$ python -q
>>> import numpy as np
>>> import numpy.linalg as la
>>> np.set_printoptions(precision=3, suppress=True, linewidth=160)
>>> J = np.load("block14.npy")
>>> J
array([[0.333, 0.   , 0.   , 0.   , 0.   , 0.   , 0.333, 0.333, 0.   , 0.   ],
       [0.   , 0.25 , 0.   , 0.25 , 0.25 , 0.   , 0.25 , 0.   , 0.   , 0.   ],
       [0.   , 0.   , 0.4  , 0.2  , 0.2  , 0.   , 0.   , 0.   , 0.   , 0.2  ],
       [0.167, 0.   , 0.167, 0.167, 0.167, 0.167, 0.   , 0.   , 0.167, 0.   ],
       [0.25 , 0.   , 0.   , 0.   , 0.5  , 0.   , 0.   , 0.   , 0.25 , 0.   ],
       [0.   , 0.   , 0.   , 0.   , 0.25 , 0.25 , 0.25 , 0.   , 0.25 , 0.   ],
       [0.   , 0.   , 0.   , 0.   , 0.   , 0.   , 0.5  , 0.   , 0.25 , 0.25 ],
       [0.   , 0.2  , 0.   , 0.   , 0.   , 0.2  , 0.   , 0.4  , 0.   , 0.2  ],
       [0.   , 0.   , 0.333, 0.333, 0.   , 0.   , 0.   , 0.   , 0.333, 0.   ],
       [0.   , 0.   , 0.25 , 0.   , 0.25 , 0.   , 0.25 , 0.   , 0.   , 0.25 ]])
>>> x0 = np.array([-2, -2, 2, -1, -1, 2, 2, 1, -1, -1])
>>> rhs = J @ x0
>>> rhs
array([ 0.333, -0.5  ,  0.2  , -0.167, -1.25 ,  0.5  ,  0.5  ,  0.2  ,  0.   ,  0.5  ])
>>> np.round(la.solve(J, rhs + J[:, 3]), 3) + 0
array([-2., -2.,  2.,  0., -1.,  2.,  2.,  1., -1., -1.])
>>> np.allclose(J, J.T)
False
>>> (J - J.T) / 2
array([[ 0.   ,  0.   ,  0.   , -0.083, -0.125,  0.   ,  0.167,  0.167,  0.   ,  0.   ],
       [ 0.   ,  0.   ,  0.   ,  0.125,  0.125,  0.   ,  0.125, -0.1  ,  0.   ,  0.   ],
       [ 0.   ,  0.   ,  0.   ,  0.017,  0.1  ,  0.   ,  0.   ,  0.   , -0.167, -0.025],
       [ 0.083, -0.125, -0.017,  0.   ,  0.083,  0.083,  0.   ,  0.   , -0.083,  0.   ],
       [ 0.125, -0.125, -0.1  , -0.083,  0.   , -0.125,  0.   ,  0.   ,  0.125, -0.125],
       [ 0.   ,  0.   ,  0.   , -0.083,  0.125,  0.   ,  0.125, -0.1  ,  0.125,  0.   ],
       [-0.167, -0.125,  0.   ,  0.   ,  0.   , -0.125,  0.   ,  0.   ,  0.125,  0.   ],
       [-0.167,  0.1  ,  0.   ,  0.   ,  0.   ,  0.1  ,  0.   ,  0.   ,  0.   ,  0.1  ],
       [ 0.   ,  0.   ,  0.167,  0.083, -0.125, -0.125, -0.125,  0.   ,  0.   ,  0.   ],
       [ 0.   ,  0.   ,  0.025,  0.   ,  0.125,  0.   ,  0.   , -0.1  ,  0.   ,  0.   ]])
>>> (J + J.T) / 2
array([[0.333, 0.   , 0.   , 0.083, 0.125, 0.   , 0.167, 0.167, 0.   , 0.   ],
       [0.   , 0.25 , 0.   , 0.125, 0.125, 0.   , 0.125, 0.1  , 0.   , 0.   ],
       [0.   , 0.   , 0.4  , 0.183, 0.1  , 0.   , 0.   , 0.   , 0.167, 0.225],
       [0.083, 0.125, 0.183, 0.167, 0.083, 0.083, 0.   , 0.   , 0.25 , 0.   ],
       [0.125, 0.125, 0.1  , 0.083, 0.5  , 0.125, 0.   , 0.   , 0.125, 0.125],
       [0.   , 0.   , 0.   , 0.083, 0.125, 0.25 , 0.125, 0.1  , 0.125, 0.   ],
       [0.167, 0.125, 0.   , 0.   , 0.   , 0.125, 0.5  , 0.   , 0.125, 0.25 ],
       [0.167, 0.1  , 0.   , 0.   , 0.   , 0.1  , 0.   , 0.4  , 0.   , 0.1  ],
       [0.   , 0.   , 0.167, 0.25 , 0.125, 0.125, 0.125, 0.   , 0.333, 0.   ],
       [0.   , 0.   , 0.225, 0.   , 0.125, 0.   , 0.25 , 0.1  , 0.   , 0.25 ]])
>>> np.sort(np.abs(la.eigvals(J)))
array([0.072, 0.072, 0.259, 0.259, 0.436, 0.454, 0.454, 0.546, 0.546, 1.   ])
>>> Y = la.inv(J)
>>> round(la.slogdet(J)[0], 3)
np.float64(1.0)
>>> (np.abs(Y) > 1e-9).astype(int)
array([[0, 0, 1, 1, 0, 1, 0, 0, 0, 1],
       [1, 1, 1, 1, 1, 1, 1, 1, 1, 1],
       [1, 1, 1, 1, 1, 1, 1, 1, 1, 1],
       [1, 1, 1, 1, 1, 1, 1, 1, 1, 1],
       [1, 1, 1, 1, 1, 1, 0, 1, 1, 1],
       [1, 1, 1, 1, 1, 1, 0, 1, 1, 1],
       [1, 1, 1, 1, 1, 1, 0, 1, 1, 1],
       [1, 1, 1, 1, 1, 1, 0, 1, 1, 1],
       [1, 1, 1, 1, 1, 1, 0, 1, 1, 1],
       [1, 1, 1, 1, 1, 1, 1, 1, 1, 1]])
>>> np.round(la.det(J) * Y, 3) + 0
array([[0., 0., 0., 0., 0., 0., 0., 0., 0., 0.],
       [0., 0., 0., 0., 0., 0., 0., 0., 0., 0.],
       [0., 0., 0., 0., 0., 0., 0., 0., 0., 0.],
       [0., 0., 0., 0., 0., 0., 0., 0., 0., 0.],
       [0., 0., 0., 0., 0., 0., 0., 0., 0., 0.],
       [0., 0., 0., 0., 0., 0., 0., 0., 0., 0.],
       [0., 0., 0., 0., 0., 0., 0., 0., 0., 0.],
       [0., 0., 0., 0., 0., 0., 0., 0., 0., 0.],
       [0., 0., 0., 0., 0., 0., 0., 0., 0., 0.],
       [0., 0., 0., 0., 0., 0., 0., 0., 0., 0.]])
>>> J.sum(axis=1)
array([1., 1., 1., 1., 1., 1., 1., 1., 1., 1.])
>>> np.sort(np.abs(la.eigvals(J)))[::-1]
array([1.   , 0.546, 0.546, 0.454, 0.454, 0.436, 0.259, 0.259, 0.072, 0.072])
>>> pr = np.eye(10)[7]
>>> for _ in range(7):
...     pr = pr @ J
...     print(pr.round(3))
... 
[0.  0.2 0.  0.  0.  0.2 0.  0.4 0.  0.2]
[0.   0.13 0.05 0.05 0.15 0.13 0.15 0.16 0.05 0.13]
[0.046 0.065 0.078 0.068 0.191 0.073 0.173 0.064 0.132 0.112]
[0.074 0.029 0.114 0.087 0.185 0.042 0.164 0.041 0.164 0.099]
[0.085 0.015 0.14  0.099 0.172 0.033 0.149 0.041 0.167 0.097]
[0.088 0.012 0.152 0.104 0.167 0.033 0.14  0.045 0.161 0.098]
[0.088 0.012 0.156 0.105 0.167 0.035 0.135 0.047 0.156 0.099]
>>> Y = J / la.norm(J, axis=1, keepdims=True)
>>> gram = Y @ Y.T
>>> (gram - 2 * np.eye(10)).round(6).argmax(axis=1)
array([6, 5, 9, 8, 3, 3, 5, 0, 3, 2])
>>> (np.abs(gram) > 0.9).astype(int)
array([[1, 0, 0, 0, 0, 0, 0, 0, 0, 0],
       [0, 1, 0, 0, 0, 0, 0, 0, 0, 0],
       [0, 0, 1, 0, 0, 0, 0, 0, 0, 0],
       [0, 0, 0, 1, 0, 0, 0, 0, 0, 0],
       [0, 0, 0, 0, 1, 0, 0, 0, 0, 0],
       [0, 0, 0, 0, 0, 1, 0, 0, 0, 0],
       [0, 0, 0, 0, 0, 0, 1, 0, 0, 0],
       [0, 0, 0, 0, 0, 0, 0, 1, 0, 0],
       [0, 0, 0, 0, 0, 0, 0, 0, 1, 0],
       [0, 0, 0, 0, 0, 0, 0, 0, 0, 1]])
>>> np.round(np.degrees(np.arccos(np.clip(gram[8, 2], -1, 1))), 3)
np.float64(49.107)
>>> m1 = np.load("test0.npy")
>>> m1
array([[  1.8,  -1.1,  -0.6,   2.6,   0.6,   0.1,  20. ,   0. ,   1.4,   1.4,   0.9,   0.1,   0.9],
       [ -0.6,  -1.3,  -0.4,   0.1,  -0.1,  -1.5,  -2. ,  -0.3,   0.9,  -1. ,  -0.6,   0.4,  -0.2],
       [ -0.3,  -1.7,  -0.2,   0.4,   0.4,   0.9, -18. ,  -0.4,  -1. ,   0.5,   0.2,   0.2,   0.1],
       [  1.9,  -0.3,   0.4,   0.1,  -1. ,   0.2, -24. ,   0.4,  -0.5,   0.1,  -1. ,  -1. ,  -1.5],
       [  0.1,  -1.1,  -0.2,   0.8,   1.6,   0.8,  28. ,  -1.2,  -2.5,  -0.2,   0.5,  -0.5,   1. ],
       [  0.1,  -0.4,  -0.6,  -1.2,   0.1,  -0.9, -54. ,   0.8,  -1.4,  -0.9,  -0.1,   1. ,   0.6],
       [ -1.7,   0.7,   0.6,  -1.1,   0.1,  -2. ,  10. ,   2. ,  -1.4,  -1.6,   0.2,  -1.4,  -0.3],
       [  0. ,  -0.2,  -1.4,  -2.2,   0.9,   1. ,   8. ,  -0.3,  -2.3,   0.8,  -0.2,  -0.7,   0.3],
       [ -0.5,   0.6,   1.1,  -0.2,   0.8,  -1.2,  12. ,   0.4,   0.3,  -1.2,  -0.6,   0.7,  -0.4]])
>>> U, sv, VT = la.svd(m1)
>>> sv
array([72.926,  5.938,  5.327,  3.49 ,  2.838,  2.246,  1.965,  1.761,  0.974])
>>> Y = U[:, :1] @ np.diag(sv[:1]) @ VT[:1]
>>> la.matrix_rank(m1, rtol=0.05)
np.int64(3)
>>> th = np.radians(45)
>>> R = np.eye(13)
>>> R[11, 11] = R[8, 8] = np.cos(th)
>>> R[11, 8], R[8, 11] = -np.sin(th), np.sin(th)
>>> Y = m1 @ R.T
>>> np.abs(Y - m1).max(axis=0)
array([0.   , 0.   , 0.   , 0.   , 0.   , 0.   , 0.   , 0.   , 1.117, 0.   , 0.   , 1.914, 0.   ])
>>> la.svd(m1, compute_uv=False), la.svd(Y, compute_uv=False)
(array([72.926,  5.938,  5.327,  3.49 ,  2.838,  2.246,  1.965,  1.761,  0.974]), array([72.926,  5.938,  5.327,  3.49 ,  2.838,  2.246,  1.965,  1.761,  0.974]))
>>> A = np.loadtxt("x.csv", delimiter=",")
>>> A
array([[  4.546,  -0.26 , -16.418,   9.341,   1.95 ,  16.328,  -4.671],
       [ -0.233,  -0.323,  -2.318,   0.948,   0.489,   2.096,  -0.322],
       [  0.377,  -0.198,  -0.218,  -0.086,  -0.142,   0.089,   0.066],
       [  0.72 ,  -0.63 ,  -3.034,   1.71 ,   0.623,   3.008,  -0.6  ],
       [  1.211,  -0.193,  -4.457,   2.276,   0.377,   4.709,  -1.702],
       [ -2.019,   0.214,   8.426,  -4.827,  -0.631,  -8.181,   2.71 ],
       [ -0.351,  -0.427,   1.232,  -0.663,  -0.378,  -1.527,   0.1  ],
       [  1.818,   0.35 ,  -7.553,   4.675,   1.358,   7.296,  -2.145],
       [  1.578,  -0.033,  -5.444,   2.933,   0.994,   5.781,  -1.628],
       [ -1.14 ,   0.351,   2.611,  -1.457,  -0.436,  -2.804,   1.552],
       [  0.617,  -0.062,  -3.524,   2.11 ,   0.171,   3.109,  -1.513],
       [  2.811,  -0.354, -10.648,   5.877,   1.317,  10.412,  -2.84 ],
       [  1.845,   0.023,  -7.434,   4.695,   1.226,   7.249,  -2.259],
       [ -1.755,   0.316,   4.298,  -2.565,  -0.786,  -4.375,   1.424],
       [ -0.199,   0.215,  -0.318,   0.209,  -0.545,   0.529,  -0.802],
       [  1.007,  -0.262,  -2.108,   1.975,   0.163,   2.992,  -1.054],
       [ -1.733,  -0.084,   5.616,  -3.073,  -1.032,  -5.611,   1.907],
       [  0.981,   0.019,  -5.15 ,   3.094,   1.318,   5.085,  -1.795]])
>>> x0 = np.array([3, -2, 3, 1, -1, -1, 0])
>>> rhs = A @ x0
>>> np.round(la.solve(A.T @ A, A.T @ rhs), 3) + 0
array([ 3., -2.,  3.,  1., -1., -1.,  0.])
>>> np.round(la.lstsq(A, rhs)[0], 3) + 0
array([ 3., -2.,  3.,  1., -1., -1.,  0.])
>>> rng = np.random.default_rng(7766)
>>> rhs = rhs + 0.3 * rng.normal(size=18)
>>> rhs
array([-44.121,  -8.724,   1.191,  -7.721, -12.258,  22.511,   4.023, -22.286, -15.239,   5.502,  -9.869, -28.044, -20.598,   9.526,  -2.113,  -4.083,  15.259,
       -16.392])
>>> b, *_ = la.lstsq(A, rhs)
>>> b
array([ 3.398, -1.831,  2.807,  0.601, -1.251, -0.906,  0.409])
>>> b.round()
array([ 3., -2.,  3.,  1., -1., -1.,  0.])
>>> [round(float(la.norm(la.solve(A.T @ A + lam * np.eye(7), A.T @ rhs))), 2) for lam in (0, 1, 10, 100)]
[5.07, 3.55, 1.89, 1.63]
>>> round(float(la.norm(rhs - A @ b)), 3)
0.972
>>> np.round(A.T @ (rhs - A @ b), 3) + 0
array([0., 0., 0., 0., 0., 0., 0.])
